$ python -q
>>> import numpy as np
>>> np.set_printoptions(precision=1, suppress=True, linewidth=100)
>>> rng = np.random.default_rng(40038)
>>> ang = rng.uniform(0, 2 * np.pi, 16)
>>> O, _ = np.linalg.qr(np.array([[0.4, -0.6], [-0.4, -1.3], [0.3, 1.8], [-0.3, 0.5]]))
>>> J = 3 * np.c_[np.cos(ang), np.sin(ang)] @ O.T
>>> J.round(1) + 0
array([[ 1.2,  1.4, -2.2, -0.9],
       [-1.4,  1.9, -1.6,  1. ],
       [-0.2,  2. , -2.3,  0.1],
       [ 2.3, -0.2, -0.7, -1.8],
       [ 1.9, -1.5,  1. , -1.4],
       [-2. , -0.6,  1.5,  1.5],
       [ 1.3,  1.3, -2.1, -1. ],
       [-1.8, -0.8,  1.7,  1.4],
       [ 2. , -1.5,  0.9, -1.5],
       [ 0.5,  1.8, -2.3, -0.5],
       [ 0. ,  1.9, -2.3,  0. ],
       [ 2.1,  0.3, -1.3, -1.6],
       [-0.6,  2. , -2.1,  0.4],
       [ 0.8, -2. ,  2. , -0.6],
       [ 1.4,  1.2, -2. , -1.1],
       [ 1.9, -1.5,  1. , -1.4]])
>>> # null space of dimension 2
>>> round(J[11] @ J[10], 1)
np.float64(3.6)
>>> print(np.linalg.norm(J, axis=1))
[3. 3. 3. 3. 3. 3. 3. 3. 3. 3. 3. 3. 3. 3. 3. 3.]
>>> np.linalg.norm(J, axis=0)
array([6. , 6. , 7.1, 4.6])
>>> cov = np.cov(J, rowvar=False)
>>> np.round(np.linalg.eigvalsh(cov)[::-1], 1) + 0
array([5. , 3.4, 0. , 0. ])
>>> print(np.polyfit(J[:, 0], J[:, 1], 1))
[-0.3  0.5]
>>> print(cov.shape)
(4, 4)
>>> cov
array([[ 2. , -0.6, -0.2, -1.6],
       [-0.6,  2.2, -2.4,  0.4],
       [-0.2, -2.4,  2.9,  0.2],
       [-1.6,  0.4,  0.2,  1.2]])
>>> print(np.argsort(-J.std(axis=0).round(6), kind="stable"))
[2 1 0 3]
>>> round(float(np.corrcoef(J[:, 0], J[:, 1])[0, 1]), 1)
-0.3
>>> Uu, sv, Vh = np.linalg.svd(J)
>>> np.argmax(sv[:-1] / (sv[1:] + 1e-6)) + 1
np.int64(2)
>>> sv.round(1) + 0
array([9.2, 7.7, 0. , 0. ])
>>> Y = Uu[:, :2] @ np.diag(sv[:2]) @ Vh[:2]
>>> print(np.linalg.matrix_rank(Y))
2
>>> round(np.abs(J - Y).max(), 1)
np.float64(0.0)
>>> F = np.array([[1, 0, 0, 0, 0],
...     [3, 1, 0, 0, 0],
...     [0, 2, 1, 0, 0],
...     [3, 2, 2, 1, 0],
...     [3, 0, 0, 0, 1]])
>>> # triangular, det is the product of the diagonal
>>> r0 = np.array([0, -1, 1])
>>> np.cross(F[2, :3], F[4, :3])
array([ 0,  3, -6])
>>> np.polyval(r0, F[2])
array([ 1, -1,  0,  1,  1])
>>> np.correlate(F[2], F[4], "full")
array([0, 2, 1, 0, 0, 6, 3, 0, 0])
>>> np.array([np.convolve(row, r0, "same") for row in F])
array([[-1,  1,  0,  0,  0],
       [-3,  2,  1,  0,  0],
       [ 0, -2,  1,  1,  0],
       [-3,  1,  0,  1,  1],
       [-3,  3,  0,  0, -1]])
>>> O = F.astype(float).copy()
>>> for j in range(5):
...     O[:, j] -= O[:, :j] @ (O[:, :j].T @ O[:, j])
...     O[:, j] /= np.linalg.norm(O[:, j])
... 
>>> np.round(O.T @ F, 1) + 0
array([[ 5.3,  1.7,  1.1,  0.6,  0.6],
       [ 0. ,  2.5,  1.6,  0.4, -0.4],
       [ 0. ,  0. ,  1. ,  0.7,  0. ],
       [ 0. ,  0. ,  0. ,  0.2, -0.7],
       [ 0. ,  0. ,  0. ,  0. ,  0.3]])
>>> vals, vecs = np.linalg.eig(F)
>>> np.sort(np.linalg.eigvals(F.T))
array([1., 1., 1., 1., 1.])
>>> Uu, sv, Vh = np.linalg.svd(F, full_matrices=False)
>>> sv
array([5.9, 2.8, 1. , 0.7, 0.1])
>>> labels = rng.integers(0, 3, 6)
>>> K = np.triu((labels[:, None] == labels) & (rng.random((6, 6)) < 0.8), 1).astype(int)
>>> K += K.T
>>> K
array([[0, 1, 1, 0, 0, 0],
       [1, 0, 1, 0, 0, 0],
       [1, 1, 0, 0, 0, 0],
       [0, 0, 0, 0, 1, 1],
       [0, 0, 0, 1, 0, 1],
       [0, 0, 0, 1, 1, 0]])
>>> Y = K / np.sqrt((K ** 2).mean(axis=1, keepdims=True))
>>> print(K - K.mean(axis=1, keepdims=True))
[[-0.3  0.7  0.7 -0.3 -0.3 -0.3]
 [ 0.7 -0.3  0.7 -0.3 -0.3 -0.3]
 [ 0.7  0.7 -0.3 -0.3 -0.3 -0.3]
 [-0.3 -0.3 -0.3 -0.3  0.7  0.7]
 [-0.3 -0.3 -0.3  0.7 -0.3  0.7]
 [-0.3 -0.3 -0.3  0.7  0.7 -0.3]]
>>> np.linalg.matrix_rank(K - K.mean(axis=1, keepdims=True))
np.int64(5)
>>> np.linalg.norm(Y, axis=1)
array([2.4, 2.4, 2.4, 2.4, 2.4, 2.4])
>>> np.linalg.matrix_rank(Y) == np.linalg.matrix_rank(K)
np.True_
>>> print(Y[3])
[0.  0.  0.  0.  1.7 1.7]
>>> vals, vecs = np.linalg.eigh(K)
>>> x = np.array([1, 0, 2, 0, 2, 2])
>>> np.abs(K).sum(axis=1).max(), round(float(np.abs(vals).max()), 1)
(np.int64(2), 2.0)
>>> round(float(x @ K @ x / (x @ x)), 1), np.round(vals[0], 1), round(float(vals[-1]), 1)
(0.9, np.float64(-1.0), 2.0)
>>> vecs * np.maximum(vals, 0) @ vecs.T
array([[0.7, 0.7, 0.7, 0. , 0. , 0. ],
       [0.7, 0.7, 0.7, 0. , 0. , 0. ],
       [0.7, 0.7, 0.7, 0. , 0. , 0. ],
       [0. , 0. , 0. , 0.7, 0.7, 0.7],
       [0. , 0. , 0. , 0.7, 0.7, 0.7],
       [0. , 0. , 0. , 0.7, 0.7, 0.7]])
>>> np.linalg.eigvalsh(K[1:, 1:])
array([-1., -1., -1.,  1.,  2.])
>>> x @ K @ x
np.int64(12)
>>> r0 = np.array([0, 3, 0, -1, 3, 1])
>>> Y = K + np.outer(r0, np.eye(6)[4])
>>> np.linalg.matrix_rank(Y - K)
np.int64(1)
>>> def softmax(z):
...     e = np.exp(z - z.max(axis=-1, keepdims=True))
...     return e / e.sum(axis=-1, keepdims=True)
... 
>>> softmax(K[2])
array([0.3, 0.3, 0.1, 0.1, 0.1, 0.1])
>>> np.round(softmax(10 * K[2]), 1) + 0
array([0.5, 0.5, 0. , 0. , 0. , 0. ])
>>> softmax(K).sum(axis=1)
array([1., 1., 1., 1., 1., 1.])
>>> print(softmax(K[2] + 4))
[0.3 0.3 0.1 0.1 0.1 0.1]
>>> scores = K @ K.T / np.sqrt(6)
>>> softmax(scores).round(6).argmax(axis=1)
array([0, 1, 2, 3, 4, 5])
>>> softmax(scores + np.triu(np.full(scores.shape, -np.inf), 1))
array([[1. , 0. , 0. , 0. , 0. , 0. ],
       [0.4, 0.6, 0. , 0. , 0. , 0. ],
       [0.3, 0.3, 0.4, 0. , 0. , 0. ],
       [0.2, 0.2, 0.2, 0.4, 0. , 0. ],
       [0.1, 0.1, 0.1, 0.2, 0.3, 0. ],
       [0.1, 0.1, 0.1, 0.2, 0.2, 0.3]])
>>> print(softmax(scores))
[[0.3 0.2 0.2 0.1 0.1 0.1]
 [0.2 0.3 0.2 0.1 0.1 0.1]
 [0.2 0.2 0.3 0.1 0.1 0.1]
 [0.1 0.1 0.1 0.3 0.2 0.2]
 [0.1 0.1 0.1 0.2 0.3 0.2]
 [0.1 0.1 0.1 0.2 0.2 0.3]]
>>> E = np.load("run11.npy")
>>> E
array([[0., 0., 0., 0., 0., 0., 3.],
       [0., 0., 0., 0., 0., 0., 1.],
       [0., 0., 0., 0., 0., 0., 3.],
       [0., 0., 0., 0., 0., 0., 3.],
       [0., 0., 0., 0., 0., 0., 2.],
       [0., 0., 0., 0., 0., 0., 1.],
       [3., 1., 3., 3., 2., 1., 0.]])
>>> # equal to its transpose
>>> Uu, sv, Vh = np.linalg.svd(E)
>>> vecs = Vh[:(sv > 1e-8).sum()]
>>> x = E[1] + -1 * E[0] + rng.integers(2) * np.eye(7)[3]
>>> x
array([ 0.,  0.,  0.,  0.,  0.,  0., -2.])
>>> print(np.round(vecs.T @ vecs, 1) + 0)
[[0.3 0.1 0.3 0.3 0.2 0.1 0. ]
 [0.1 0.  0.1 0.1 0.1 0.  0. ]
 [0.3 0.1 0.3 0.3 0.2 0.1 0. ]
 [0.3 0.1 0.3 0.3 0.2 0.1 0. ]
 [0.2 0.1 0.2 0.2 0.1 0.1 0. ]
 [0.1 0.  0.1 0.1 0.1 0.  0. ]
 [0.  0.  0.  0.  0.  0.  1. ]]
>>> np.round(np.diag(vecs.T @ vecs), 1) + 0
array([0.3, 0. , 0.3, 0.3, 0.1, 0. , 1. ])
>>> np.linalg.matrix_rank(np.vstack([E, x]))
np.int64(2)
>>> arr = np.array([[1, -1, 1], [1, 0, 0], [1, 1, 1]])
>>> x = np.array([1, 3, 1])
>>> target = arr @ x
>>> coef, lr = np.zeros(3), 1 / np.linalg.norm(arr, 2) ** 2
>>> for i in range(4):
...     coef -= lr * arr.T @ (arr @ coef - target)
...     if i % 1 == 0: print(i, round(np.linalg.norm(arr @ coef - target), 1))
... 
0 2.4
1 1.3
2 0.8
3 0.4
>>> round(np.linalg.cond(arr), 1)
np.float64(3.2)
>>> coef
array([1.1, 2.7, 0.9])
>>> feats = np.loadtxt("case4.csv", delimiter=",")
>>> feats
array([[-1.,  1.,  1.],
       [ 1., -1.,  1.],
       [ 1.,  1., -1.]])
>>> # symmetric, so the eigenvalues are real
>>> P = np.triu(np.array([[2, 0, 0], [0, 1, 0], [3, 1, 1]]), 1) + np.eye(3)
>>> Y = P @ feats @ np.linalg.inv(P)
>>> np.trace(Y), np.trace(feats)
(np.float64(-3.0), np.float64(-3.0))
>>> print(P @ feats - feats @ P)
[[0. 0. 0.]
 [0. 0. 0.]
 [0. 0. 0.]]
>>> Y = feats[0, 0] * feats[1:] - np.outer(feats[1:, 0], feats[0])
>>> Y
array([[ 0.,  0., -2.],
       [ 0., -2.,  0.]])
>>> np.flatnonzero(~Y.round(6).any(axis=1))
array([], dtype=int64)
>>> np.linalg.eigvals(feats)
array([ 1., -2., -2.])
>>> round(float(np.linalg.eigvals(feats).sum().real), 1)
-3.0
>>> np.round(np.poly(feats), 1) + 0
array([ 1.,  3.,  0., -4.])
>>> np.einsum("ii->", feats)
np.float64(-3.0)
>>> round(np.linalg.det(feats[::-1]), 1)
np.float64(-4.0)
>>> labels = rng.permutation(3)
>>> Y = feats[:, labels] * rng.choice([-1, 1], 3)
>>> Y
array([[ 1., -1., -1.],
       [-1., -1.,  1.],
       [ 1.,  1.,  1.]])
>>> Uu, _, Vh = np.linalg.svd(feats.T @ Y)
>>> np.round(Uu @ Vh, 1) + 0
array([[ 0.,  0.,  1.],
       [ 1.,  0.,  0.],
       [ 0., -1.,  0.]])
>>> np.all(np.linalg.eigvalsh(feats) > 0)
np.False_
>>> round(np.linalg.eigvalsh(feats).min(), 1)
np.float64(-2.0)
>>> [round(float(np.linalg.det(feats[:i, :i])), 2) + 0 for i in range(1, 4)]
[-1.0, 0.0, 4.0]
>>> m1 = np.load("a.npy")
>>> m1
array([[ 1.1, -0.1,  0.9,  0.8, -0.4, -1.2, -1. ],
       [-1.1, -0.8, -1.7, -1.1, -1.9,  1. , -1.2],
       [-1. , -1.6,  1. , -0.9,  1.1, -1.5, -0.4],
       [ 0.9,  1. , -1.2,  2.1, -0.4, -0.7,  0.2],
       [ 0.7, -0.9,  0.4,  1.2,  0.9, -0.1, -0.3],
       [ 1.6, -1.6, -0.1, -0.1,  0.5, -1.3,  0.5],
       [ 1. , -1.9,  0.1, -1.3, -1.5, -2.3,  2.1]])
>>> np.round(softmax(10 * m1[3]), 1) + 0
array([0., 0., 0., 1., 0., 0., 0.])
>>> print(np.round(softmax(m1[3] + -1), 1) + 0)
[0.2 0.2 0.  0.5 0.  0.  0.1]
>>> scores = m1 @ m1.T / np.sqrt(7)
>>> np.round(softmax(scores + np.triu(np.full(scores.shape, -np.inf), 1)), 1) + 0
array([[1. , 0. , 0. , 0. , 0. , 0. , 0. ],
       [0. , 1. , 0. , 0. , 0. , 0. , 0. ],
       [0. , 0. , 0.9, 0. , 0. , 0. , 0. ],
       [0.1, 0. , 0. , 0.9, 0. , 0. , 0. ],
       [0.2, 0. , 0.2, 0.2, 0.4, 0. , 0. ],
       [0.1, 0. , 0.1, 0. , 0.1, 0.6, 0. ],
       [0. , 0. , 0. , 0. , 0. , 0. , 1. ]])
>>> softmax(scores).round(6).argmax(axis=1)
array([0, 1, 2, 3, 4, 6, 6])
>>> Y = np.array([[0, 1], [1, 1]])
>>> A = np.tile(Y, (2, 2))
>>> A
array([[0, 1, 0, 1],
       [1, 1, 1, 1],
       [0, 1, 0, 1],
       [1, 1, 1, 1]])
>>> # null space of dimension 2
>>> A.ravel(order="F")
array([0, 1, 0, 1, 1, 1, 1, 1, 0, 1, 0, 1, 1, 1, 1, 1])
>>> blk = A.reshape(4, 2, -1)
>>> blk.sum(axis=1)
array([[0, 2],
       [2, 2],
       [0, 2],
       [2, 2]])
>>> blk.transpose(1, 0, 2)
array([[[0, 1],
        [1, 1],
        [0, 1],
        [1, 1]],

       [[0, 1],
        [1, 1],
        [0, 1],
        [1, 1]]])
>>> blk[:, 0]
array([[0, 1],
       [1, 1],
       [0, 1],
       [1, 1]])
>>> blk.shape
(4, 2, 2)
>>> np.einsum("ihd,jhd->hij", blk, blk).shape
(2, 4, 4)
>>> Y = np.linalg.invert(m1)
Traceback (most recent call last):
  File "<python-input-125>", line 1, in <module>
    Y = np.linalg.invert(m1)
        ^^^^^^^^^^^^^^^^
AttributeError: module 'numpy.linalg' has no attribute 'invert'
>>> Y = np.linalg.inv(m1)
>>> round(float(np.linalg.slogdet(m1)[0]), 1)
1.0
>>> np.allclose(Y, m1.T)
False
>>> round(float(np.linalg.det(m1) * np.linalg.det(Y)), 1)
1.0
>>> np.round(np.linalg.cond(m1), 1)
np.float64(7.4)
>>> print(np.round(m1 @ Y, 1) + 0)
[[1. 0. 0. 0. 0. 0. 0.]
 [0. 1. 0. 0. 0. 0. 0.]
 [0. 0. 1. 0. 0. 0. 0.]
 [0. 0. 0. 1. 0. 0. 0.]
 [0. 0. 0. 0. 1. 0. 0.]
 [0. 0. 0. 0. 0. 1. 0.]
 [0. 0. 0. 0. 0. 0. 1.]]
>>> print((np.abs(Y) > 1e-9).astype(int))
[[1 1 1 1 1 1 1]
 [1 1 1 1 1 1 1]
 [1 1 1 1 1 1 1]
 [1 1 1 1 1 1 1]
 [1 1 1 1 1 1 1]
 [1 1 1 1 1 1 1]
 [1 1 1 1 1 1 1]]
>>> print(np.round(np.linalg.norm(A, 2) / np.linalg.norm(A), 1))
0.9
>>> try:
...     np.linalg.cholesky(A)
... except np.linalg.LinAlgError as e:
...     print(repr(e))
... 
LinAlgError('Matrix is not positive definite')
>>> print(np.round(np.linalg.eigvalsh(A).min(), 1))
-1.2
>>> x = np.array([4, 5, 6, 5])
>>> A @ x
array([10, 20, 10, 20])
>>> np.einsum("ij,j->i", A, x)
array([10, 20, 10, 20])
>>> A @ (2 * x)
array([20, 40, 20, 40])
>>> print(A * x)
[[0 5 0 5]
 [4 5 6 5]
 [0 5 0 5]
 [4 5 6 5]]
>>> (A @ x).argmax()
np.int64(1)
